$ python -q
>>> import numpy as np
>>> from numpy import linalg as LA
>>> np.set_printoptions(suppress=True, linewidth=160)
>>> def tidy(a):
...     return np.round(a, 2) + 0
... 
>>> E = np.cumsum(np.array([[-3, -1, -1],
...     [3, -3, 0],
...     [3, -1, 2],
...     [3, -2, 0],
...     [-1, -2, 3],
...     [-3, 3, 3],
...     [-2, -2, 0],
...     [3, -1, 3],
...     [-2, -1, 3],
...     [2, 2, -3],
...     [-1, 2, -2],
...     [-1, 0, 2],
...     [-3, -1, 0],
...     [-2, 1, -2],
...     [-1, 3, 0],
...     [3, -3, -2],
...     [-1, 2, 0],
...     [3, -1, -2],
...     [0, 0, -1],
...     [-3, -3, 2],
...     [-3, -1, 3],
...     [3, 3, 1]]), axis=0)
>>> E
array([[ -3,  -1,  -1],
       [  0,  -4,  -1],
       [  3,  -5,   1],
       [  6,  -7,   1],
       [  5,  -9,   4],
       [  2,  -6,   7],
       [  0,  -8,   7],
       [  3,  -9,  10],
       [  1, -10,  13],
       [  3,  -8,  10],
       [  2,  -6,   8],
       [  1,  -6,  10],
       [ -2,  -7,  10],
       [ -4,  -6,   8],
       [ -5,  -3,   8],
       [ -2,  -6,   6],
       [ -3,  -4,   6],
       [  0,  -5,   4],
       [  0,  -5,   3],
       [ -3,  -8,   5],
       [ -6,  -9,   8],
       [ -3,  -6,   9]])
>>> proj = E @ LA.solve(E.T @ E, E.T)
>>> np.trace(proj)
np.float64(3.0)
>>> np.allclose(proj @ proj, proj)
True
>>> LA.matrix_rank(np.eye(22) - proj)
np.int64(19)
>>> tidy(proj @ E[:, 1])
array([ -1.,  -4.,  -5.,  -7.,  -9.,  -6.,  -8.,  -9., -10.,  -8.,  -6.,  -6.,  -7.,  -6.,  -3.,  -6.,  -4.,  -5.,  -5.,  -8.,  -9.,  -6.])
>>> tidy(LA.eigvalsh(proj))
array([0., 0., 0., 0., 0., 0., 0., 0., 0., 0., 0., 0., 0., 0., 0., 0., 0., 0., 0., 1., 1., 1.])
